% python3 -q
>>> import numpy as np
>>> import numpy.linalg as la
>>> np.set_printoptions(precision=2, suppress=True, linewidth=140, sign=" ")
>>> def tidy(a):
...     return np.round(a, 2) + 0
... 
>>> m1 = np.array([[-1.0, 0.9, 0.2, -0.3, 1.7],
...     [-0.51, 0.75, -0.67, 0.82, -0.71],
...     [-0.3, 0.8, -0.5, 1.0, -0.1],
...     [2.2, 0.5, 0.0, -0.1, 0.3],
...     [0.9, 0.3, 0.3, -0.5, 0.8]])
>>> la.determinant(m1)
Traceback (most recent call last):
  File "<python-input-5>", line 1, in <module>
    la.determinant(m1)
    ^^^^^^^^^^^^^^
AttributeError: module 'numpy.linalg' has no attribute 'determinant'
>>> print(np.allclose(m1, m1.T))
False
>>> np.allclose(m1 @ m1.T, m1.T @ m1)
False
>>> m1.inv()
Traceback (most recent call last):
  File "<python-input-8>", line 1, in <module>
    m1.inv()
    ^^^^^^
AttributeError: 'numpy.ndarray' object has no attribute 'inv'
>>> tidy(la.det(m1))
np.float64(-0.13)
>>> tidy(np.abs(la.eigvals(m1)).max())
np.float64(1.28)
>>> x0 = np.array([0, -5, 4, 3, 1])
>>> y = m1 @ x0
>>> tidy(y)
array([-2.9 , -4.68, -3.1 , -2.5 , -1.  ])
>>> tidy(la.solve(m1, -1 * y))
array([ 0.,  5., -4., -3., -1.])
>>> f = np.array([2, 2, -1, -2])
>>> F = -2 * np.eye(4) + np.outer(f, f)
>>> print(F)
[[ 2.  4. -2. -4.]
 [ 4.  2. -2. -4.]
 [-2. -2. -1.  2.]
 [-4. -4.  2.  2.]]
>>> ev, V = la.eig(F)
>>> tidy(F @ V[:, 0] - ev[0] * V[:, 0])
array([ 0.,  0.,  0.,  0.])
>>> tidy(ev)
array([-2., 11., -2., -2.])
>>> tidy(np.sort(la.eigvals(la.inv(F))))
array([-0.5 , -0.5 , -0.5 ,  0.09])
>>> print(tidy(np.prod(ev)))
-88.0
>>> G = F.T @ F
>>> print(la.matrix_rank(G))
4
>>> np.allclose(G, G.T)
True
>>> (F @ F.T).shape
(4, 4)
>>> np.diag(G)
array([ 40.,  40.,  13.,  40.])
>>> rng = np.random.default_rng(888)
>>> out = m1 + rng.integers(-2, 3, (5, 4)) @ rng.integers(-2, 3, (4, 5))
>>> tidy(out)
array([[ 3.  ,  9.9 , -5.8 , -2.3 , -0.3 ],
       [ 0.49,  4.75, -4.67, -4.18, -0.71],
       [-2.3 ,  0.8 , -0.5 ,  1.  , -0.1 ],
       [ 1.2 ,  6.5 , -4.  ,  0.9 , -1.7 ],
       [ 5.9 ,  6.3 , -3.7 ,  0.5 , -1.2 ]])
>>> tidy(np.abs(out - m1).sum(axis=1))
array([ 23.,  14.,   2.,  14.,  18.])
>>> t = np.radians(180)
>>> R = np.eye(4)
>>> R[2, 2] = R[0, 0] = np.cos(t)
>>> R[2, 0], R[0, 2] = -np.sin(t), np.sin(t)
>>> tidy(R)
array([[-1.,  0.,  0.,  0.],
       [ 0.,  1.,  0.,  0.],
       [ 0.,  0., -1.,  0.],
       [ 0.,  0.,  0.,  1.]])
>>> out = F @ R.T
>>> tidy(la.svd(F, compute_uv=False)), tidy(la.svd(out, compute_uv=False))
(array([ 11.,   2.,   2.,   2.]), array([ 11.,   2.,   2.,   2.]))
>>> tidy(out)
array([[-2.,  4.,  2., -4.],
       [-4.,  2.,  2., -4.],
       [ 2., -2.,  1.,  2.],
       [ 4., -4., -2.,  2.]])
>>> np.abs(out - F).max(axis=0)
array([ 8.,  0.,  4.,  0.])
>>> np.allclose(F @ F.T, out @ out.T)
True
